$ ipython --no-banner

In [1]: import numpy as np

In [2]: import numpy.linalg as la

In [3]: np.set_printoptions(precision=2, suppress=True, linewidth=160, sign=" ")

In [4]: def rd(a):
   ...:     return np.round(a, 2) + 0
   ...: 

In [5]: M = np.array([[-2, -3, 0, 0, 0, 0],
   ...:     [2, -2, 0, 0, 0, 0],
   ...:     [0, -3, 0, 0, 0, 0],
   ...:     [0, 0, -2, -3, 0, 0],
   ...:     [0, 0, 2, -2, 0, 0],
   ...:     [0, 0, 0, -3, 0, 0],
   ...:     [0, 0, 0, 0, -2, -3],
   ...:     [0, 0, 0, 0, 2, -2],
   ...:     [0, 0, 0, 0, 0, -3]])

In [6]: x = np.array([2, 1, -5, 4, 3, 5])

In [7]: rhs = M @ x

In [8]: rd(la.solve(M.T @ M, M.T @ rhs))
Out[8]: array([ 2.,  1., -5.,  4.,  3.,  5.])

In [9]: rhs
Out[9]: array([ -7,   2,  -3,  -2, -18, -12, -21,  -4, -15])

In [10]: rd(la.pinv(M) @ M)
Out[10]: 
array([[ 1.,  0.,  0.,  0.,  0.,  0.],
       [ 0.,  1.,  0.,  0.,  0.,  0.],
       [ 0.,  0.,  1.,  0.,  0.,  0.],
       [ 0.,  0.,  0.,  1.,  0.,  0.],
       [ 0.,  0.,  0.,  0.,  1.,  0.],
       [ 0.,  0.,  0.,  0.,  0.,  1.]])

In [11]: rng = np.random.default_rng(1)

In [12]: rhs = rhs + 0.1 * rng.normal(size=9)

In [13]: rd(rhs)
Out[13]: array([ -6.97,   2.08,  -2.97,  -2.13, -17.91, -11.96, -21.05,  -3.94, -14.96])

In [14]: beta, *_ = la.lstsq(M, rhs)

In [15]: rd(beta)
Out[15]: array([ 2.02,  0.98, -4.94,  4.  ,  3.03,  4.99])

In [16]: beta.round()
Out[16]: array([ 2.,  1., -5.,  4.,  3.,  5.])

In [17]: rd(la.norm(rhs - M @ beta))
Out[17]: np.float64(0.06)

In [18]: proj = M @ la.solve(M.T @ M, M.T)

In [19]: np.allclose(proj @ proj, proj)
Out[19]: True

In [20]: rd(proj)
Out[20]: 
array([[ 0.79, -0.21,  0.35,  0.  ,  0.  ,  0.  ,  0.  ,  0.  ,  0.  ],
       [-0.21,  0.79,  0.35,  0.  ,  0.  ,  0.  ,  0.  ,  0.  ,  0.  ],
       [ 0.35,  0.35,  0.42,  0.  ,  0.  ,  0.  ,  0.  ,  0.  ,  0.  ],
       [ 0.  ,  0.  ,  0.  ,  0.79, -0.21,  0.35,  0.  ,  0.  ,  0.  ],
       [ 0.  ,  0.  ,  0.  , -0.21,  0.79,  0.35,  0.  ,  0.  ,  0.  ],
       [ 0.  ,  0.  ,  0.  ,  0.35,  0.35,  0.42,  0.  ,  0.  ,  0.  ],
       [ 0.  ,  0.  ,  0.  ,  0.  ,  0.  ,  0.  ,  0.79, -0.21,  0.35],
       [ 0.  ,  0.  ,  0.  ,  0.  ,  0.  ,  0.  , -0.21,  0.79,  0.35],
       [ 0.  ,  0.  ,  0.  ,  0.  ,  0.  ,  0.  ,  0.35,  0.35,  0.42]])

In [21]: proj @ M[:, 1]
Out[21]: array([-3., -2., -3.,  0.,  0.,  0.,  0.,  0.,  0.])

In [22]: la.matrix_rank(np.eye(9) - proj)
Out[22]: np.int64(3)

In [23]: other = M / np.sqrt((M ** 2).mean(axis=1, keepdims=True))

In [24]: la.matrix_rank(other) == la.matrix_rank(M)
Out[24]: np.True_

In [25]: W0 = np.load("run5.npy")

In [26]: W0
Out[26]: 
array([[ 6, -9,  1, -3],
       [ 0, -1, -8,  6],
       [ 0,  0,  8, -6],
       [ 0,  0,  0, -9]])

In [27]: labels = rng.permutation(4)

In [28]: labels
Out[28]: array([ 0,  1,  3,  2])

In [29]: other = W0[labels][:, labels]

In [30]: other
Out[30]: 
array([[ 6, -9, -3,  1],
       [ 0, -1,  6, -8],
       [ 0,  0, -9,  0],
       [ 0,  0, -6,  8]])

In [31]: np.trace(other)
Out[31]: np.int64(4)

In [32]: np.diag(other)
Out[32]: array([ 6, -1, -9,  8])

In [33]: rd(np.sort(np.abs(la.eigvals(W0))))
Out[33]: array([ 1.,  6.,  8.,  9.])

In [34]: rd(la.det(W0))
Out[34]: np.float64(432.0)

In [35]: np.trace(W0)
Out[35]: np.int64(4)

In [36]: (W0 - W0.T) / 2
Out[36]: 
array([[ 0. , -4.5,  0.5, -1.5],
       [ 4.5,  0. , -4. ,  3. ],
       [-0.5,  4. ,  0. , -3. ],
       [ 1.5, -3. ,  3. ,  0. ]])

In [37]: ev, evecs = la.eig(W0)

In [38]: rd(np.sort(la.eigvals(W0.T)))
Out[38]: array([-9., -1.,  6.,  8.])

In [39]: rd(np.sort(la.eigvals(W0 @ W0)))
Out[39]: array([  1.,  36.,  64.,  81.])

In [40]: ev
Out[40]: array([ 6., -1.,  8., -9.])

In [41]: W0 @ evecs[:, 0] - ev[0] * evecs[:, 0]
Out[41]: array([ 0.,  0.,  0.,  0.])

In [42]: x = np.array([-1, -2, 5, 2])

In [43]: rhs = W0 @ x

In [44]: rhs
Out[44]: array([ 11, -26,  28, -18])

In [45]: rd(la.solve(W0, rhs))
Out[45]: array([-1., -2.,  5.,  2.])

In [46]: rd(la.solve(W0, rhs + W0[:, 3]))
Out[46]: array([-1., -2.,  5.,  3.])

In [47]: W = np.array([[1, 3, 3, 2, 2, 3],
    ...:     [3, 1, 1, 2, 2, 2],
    ...:     [1, 0, 3, 2, 0, 3],
    ...:     [1, 3, 0, 1, 0, 1]])

In [48]: beta = np.array([-2, -3, 2, -2, 1, 2])

In [49]: H = np.maximum(W0 @ W + beta, 0)

In [50]: (H > 0).mean(axis=0)
Out[50]: array([ 0.  ,  0.25,  0.75,  0.25,  0.5 ,  0.5 ])

In [51]: H
Out[51]: 
array([[  0,   0,  14,   0,   0,   2],
       [  0,  14,   0,   0,   0,   0],
       [  0,   0,  26,   8,   1,  20],
       [  0,   0,   2,   0,   1,   0]])

In [52]: la.matrix_rank(H)
Out[52]: np.int64(4)

In [53]: C = np.array([[0, -1], [-2, 2], [-1, 2], [1, 2], [-1, 2], [-3, -3]])

In [54]: (H @ C).round(6).argmax(axis=1)
Out[54]: array([ 1,  1,  1,  1])

In [55]: H @ C
Out[55]: 
array([[-20,  22],
       [-28,  28],
       [-79,  10],
       [ -3,   6]])

In [56]: Q, _ = la.qr(np.array([[-0.2, -0.5, 0.1], [-0.7, 0.5, -0.6], [-1.0, 1.1, 0.8]]))

In [57]: mat = 2 * Q

In [58]: rd(mat)
Out[58]: 
array([[-0.32,  1.88,  0.61],
       [-1.13,  0.33, -1.62],
       [-1.62, -0.6 ,  1.01]])

In [59]: other = np.c_[M[:, :1] @ np.array([[6]]), np.array([3, 1, 2, 2, 3, -1, 3, 1, -3])]

In [60]: other
Out[60]: 
array([[-12,   3],
       [ 12,   1],
       [  0,   2],
       [  0,   2],
       [  0,   3],
       [  0,  -1],
       [  0,   3],
       [  0,   1],
       [  0,  -3]])

In [61]: rd(la.norm(other - M @ la.lstsq(M, other)[0], axis=0))
Out[61]: array([ 0.  ,  5.13])

In [62]: rd(la.lstsq(M, other[:, 0])[0])
Out[62]: array([ 6.,  0.,  0.,  0.,  0.,  0.])

In [63]: la.matrix_rank(other)
Out[63]: np.int64(2)

In [64]: other = mat + rng.integers(-2, 3, (3, 2)) @ rng.integers(-2, 3, (2, 3))

In [65]: rd(other)
Out[65]: 
array([[-3.32, -0.12,  3.61],
       [-5.13,  0.33,  2.38],
       [-2.62,  1.4 ,  2.01]])

In [66]: rd(la.svd(other - mat, compute_uv=False))
Out[66]: array([ 7.26,  2.7 ,  0.  ])

In [67]: np.abs(other - mat).sum(axis=1)
Out[67]: array([ 8.,  8.,  4.])

In [68]: r0, r1 = mat[0], mat[2]

In [69]: rd(r0 @ r0)
Out[69]: np.float64(4.0)

In [70]: pr = (r0 @ r1) / (r0 @ r0) * r0

In [71]: rd(la.norm(r0 + r1) ** 2 + la.norm(r0 - r1) ** 2)
Out[71]: np.float64(16.0)

In [72]: la.matrix_rank(np.outer(r0, r1))
Out[72]: np.int64(1)

In [73]: rd(r1 - pr)
Out[73]: array([-1.62, -0.6 ,  1.01])

In [74]: (r1 - pr) @ r0
Out[74]: np.float64(0.0)

In [75]: rd(pr)
Out[75]: array([ 0.,  0.,  0.])

In [76]: rd(la.pinv(mat))
Out[76]: 
array([[-0.08, -0.28, -0.4 ],
       [ 0.47,  0.08, -0.15],
       [ 0.15, -0.4 ,  0.25]])

In [77]: rd(mat.T @ mat)
Out[77]: 
array([[ 4.,  0.,  0.],
       [ 0.,  4.,  0.],
       [ 0.,  0.,  4.]])

In [78]: rd(mat[:, 1] @ mat[:, 2])
Out[78]: np.float64(0.0)

In [79]: rd(la.svd(mat, compute_uv=False))
Out[79]: array([ 2.,  2.,  2.])

In [80]: rd(la.norm(mat, axis=0))
Out[80]: array([ 2.,  2.,  2.])

In [81]: rd(np.poly(mat))
Out[81]: array([ 1.  , -1.01,  2.03, -8.  ])

In [82]: rd(np.einsum("ii->", mat))
Out[82]: np.float64(1.01)

In [83]: rd(la.eigvals(mat))
Out[83]: array([-0.49+1.94j, -0.49-1.94j,  2.  +0.j  ])

In [84]: feats = np.load("test15.npy")

In [85]: feats
Out[85]: 
array([[-3.13, -3.68,  1.3 ],
       [ 3.03, -2.71, -2.91],
       [-1.55, -1.43,  4.53],
       [ 3.67,  1.52, -3.03],
       [-2.39, -3.39, -2.8 ],
       [-1.62, -3.97,  2.57],
       [ 4.3 ,  1.22,  2.24],
       [-0.08,  2.59, -4.28],
       [-3.62, -2.07, -2.76],
       [ 3.7 ,  2.28,  2.47],
       [-2.44, -4.36,  0.3 ],
       [ 4.08,  2.81, -0.65]])

In [86]: other = np.c_[feats[:, :1] @ np.array([[-2]]), np.array([-1, -3, -2, 1, 3, -3, 3, 4, -1, 3, -5, 4])]

In [87]: other
Out[87]: 
array([[ 6.26, -1.  ],
       [-6.06, -3.  ],
       [ 3.1 , -2.  ],
       [-7.34,  1.  ],
       [ 4.78,  3.  ],
       [ 3.24, -3.  ],
       [-8.6 ,  3.  ],
       [ 0.16,  4.  ],
       [ 7.24, -1.  ],
       [-7.4 ,  3.  ],
       [ 4.88, -5.  ],
       [-8.16,  4.  ]])

In [88]: rd(la.norm(la.qr(feats)[0].T @ other, axis=0) ** 2 / ((other ** 2).sum(axis=0) + 1e-12))
Out[88]: array([ 1.  ,  0.55])

In [89]: la.matrix_rank(other)
Out[89]: np.int64(2)

In [90]: rd(la.lstsq(feats, other[:, 0])[0])
Out[90]: array([-2.,  0.,  0.])

In [91]: la.matrix_rank(np.c_[feats, other])
Out[91]: np.int64(4)

In [92]: m1 = np.load("out7.npy")

In [93]: rd(m1)
Out[93]: 
array([[ 0.85, -0.44, -0.15, -0.24],
       [-0.44, -0.31, -0.44, -0.73],
       [-0.15, -0.44,  0.85, -0.24],
       [-0.24, -0.73, -0.24,  0.6 ]])

In [94]: proj = np.triu(np.array([[2, 3, 0, 3], [0, 2, 2, 3], [2, 0, 3, 2], [1, 3, 2, 0]]), 1) + np.eye(4)

In [95]: other = proj @ m1 @ la.inv(proj)

In [96]: rd(proj @ m1 - m1 @ proj)
Out[96]: 
array([[-2.03, -5.66, -1.16, -1.35],
       [-1.02, -1.74,  1.6 ,  4.4 ],
       [-0.48, -1.02,  0.39,  1.23],
       [ 0.  ,  0.73,  1.45,  3.39]])

In [97]: la.matrix_rank(other)
Out[97]: np.int64(4)

In [98]: ev, evecs = la.eig(m1)

In [99]: rd(np.sort(la.eigvals(m1 @ m1)))
Out[99]: array([ 1.,  1.,  1.,  1.])

In [100]: rd(np.sort(la.eigvals(m1.T)))
Out[100]: array([-1.,  1.,  1.,  1.])

In [101]: rd(ev)
Out[101]: array([ 1., -1.,  1.,  1.])

In [102]: rd(np.sort(la.eigvals(la.inv(m1))))
Out[102]: array([-1.+0.j,  1.+0.j,  1.+0.j,  1.+0.j])

In [103]: other = la.inv(m1)

In [104]: rd(m1 @ other)
Out[104]: 
array([[ 1.,  0.,  0.,  0.],
       [ 0.,  1.,  0.,  0.],
       [ 0.,  0.,  1.,  0.],
       [ 0.,  0.,  0.,  1.]])

In [105]: (np.abs(other) > 1e-9).astype(int)
Out[105]: 
array([[ 1,  1,  1,  1],
       [ 1,  1,  1,  1],
       [ 1,  1,  1,  1],
       [ 1,  1,  1,  1]])

In [106]: rd(la.det(m1) * la.det(other))
Out[106]: np.float64(1.0)

In [107]: rd(la.inv(other))
Out[107]: 
array([[ 0.85, -0.44, -0.15, -0.24],
       [-0.44, -0.31, -0.44, -0.73],
       [-0.15, -0.44,  0.85, -0.24],
       [-0.24, -0.73, -0.24,  0.6 ]])

In [108]: rd(la.slogdet(m1)[0])
Out[108]: np.float64(-1.0)

In [109]: ev, evecs = la.eigh(m1)

In [110]: x = np.array([3, -4, 5, -4])

In [111]: rd(x @ m1 @ x / (x @ x)), rd(ev[0]), ev[-1]
Out[111]: (np.float64(0.75), np.float64(-1.0), np.float64(1.0))

In [112]: rd(evecs * np.maximum(ev, 0) @ evecs.T)
Out[112]: 
array([[ 0.93, -0.22, -0.07, -0.12],
       [-0.22,  0.35, -0.22, -0.36],
       [-0.07, -0.22,  0.93, -0.12],
       [-0.12, -0.36, -0.12,  0.8 ]])

In [113]: rd(la.eigvalsh(m1[1:, 1:]))
Out[113]: array([-0.85,  1.  ,  1.  ])

In [114]: rd(np.abs(m1).sum(axis=1).max()), np.abs(ev).max()
Out[114]: (np.float64(1.9), np.float64(1.0))

In [115]: x = np.array([1, 1, 0, 1])

In [116]: rhs = m1 @ x

In [117]: beta, lr = np.zeros(4), 1 / la.norm(m1, 2) ** 2

In [118]: for i in range(200):
     ...:     beta -= lr * m1.T @ (m1 @ beta - rhs)
     ...:     if i % 50 == 0: print(i, round(la.norm(m1 @ beta - rhs), 2))
     ...: 
0 0.0
50 0.0
100 0.0
150 0.0

In [119]: rd(la.cond(m1))
Out[119]: np.float64(1.0)

In [120]: E = np.array([[4.0, 3.0], [3.0, 4.0]])

In [121]: # symmetric, so the eigenvalues are real

In [122]: other = E[0, 0] * E[1:] - np.outer(E[1:, 0], E[0])

In [123]: other
Out[123]: array([[ 0.,  7.]])

In [124]: np.flatnonzero(~other.round(6).any(axis=1))
Out[124]: array([], dtype=int64)

In [125]: x = np.array([0, 0])

In [126]: E @ (2 * x)
Out[126]: array([ 0.,  0.])

In [127]: (E @ x).argmax()
Out[127]: np.int64(0)

In [128]: np.sign((E @ x).round(6))
Out[128]: array([ 0.,  0.])

In [129]: (E * x).sum(axis=1)
Out[129]: array([ 0.,  0.])

In [130]: E @ np.eye(2)[0]
Out[130]: array([ 4.,  3.])

In [131]: W = np.array([[0, 1, 2, -3], [2, 0, 1, -2]])

In [132]: beta = np.array([3, 3, 1, 1])

In [133]: H = np.maximum(E @ W + beta, 0)

In [134]: H
Out[134]: 
array([[  9.,   7.,  12.,   0.],
       [ 11.,   6.,  11.,   0.]])

In [135]: (H > 0).astype(int)
Out[135]: 
array([[ 1,  1,  1,  0],
       [ 1,  1,  1,  0]])

In [136]: C = np.array([[2, 3], [5, 8], [2, 0], [1, 4]])

In [137]: W @ C
Out[137]: 
array([[ 6, -4],
       [ 4, -2]])

In [138]: H @ C
Out[138]: 
array([[ 77.,  83.],
       [ 74.,  81.]])

In [139]: J = np.array([[40, 2], [1, 48]])

In [140]: J
Out[140]: 
array([[ 40,   2],
       [  1,  48]])

In [141]: r0 = np.array([0, 2])

In [142]: other = J + np.outer(r0, np.eye(2)[0])

In [143]: la.matrix_rank(la.inv(other) - la.inv(J), tol=1e-8)
Out[143]: np.int64(1)

In [144]: x = np.array([2, -3])

In [145]: h1 = np.maximum(J @ x, 0)

In [146]: np.maximum(J @ (3 * x), 0)
Out[146]: array([ 222,    0])

In [147]: np.maximum(J @ x, 0) - np.maximum(-J @ x, 0)
Out[147]: array([  74, -142])

In [148]: J * (h1 > 1e-9)[:, None]
Out[148]: 
array([[ 40,   2],
       [  0,   0]])

In [149]: def softmax(z):
     ...:     e = np.exp(z - z.max(axis=-1, keepdims=True))
     ...:     return e / e.sum(axis=-1, keepdims=True)
     ...: 

In [150]: rd(softmax(J[1]))
Out[150]: array([ 0.,  1.])

In [151]: S = J @ J.T / np.sqrt(2)

In [152]: softmax(S)
Out[152]: 
array([[ 1.,  0.],
       [ 0.,  1.]])

In [153]: rd(la.det(2 * J)), rd(la.det(J))
Out[153]: (np.float64(7672.0), np.float64(1918.0))

In [154]: rd(la.det(J[::-1]))
Out[154]: np.float64(-1918.0)

In [155]: rd(la.det(J.T))
Out[155]: np.float64(1918.0)

In [156]: np.poly(J)
Out[156]: array([   1.,  -88., 1918.])

In [157]: proj = np.triu(np.array([[1, -1], [-1, 2]]), 1) + np.eye(2)

In [158]: other = proj @ E @ la.inv(proj)

In [159]: np.poly(other)
Out[159]: array([ 1., -8.,  7.])

In [160]: other
Out[160]: 
array([[ 1.,  0.],
       [ 3.,  7.]])
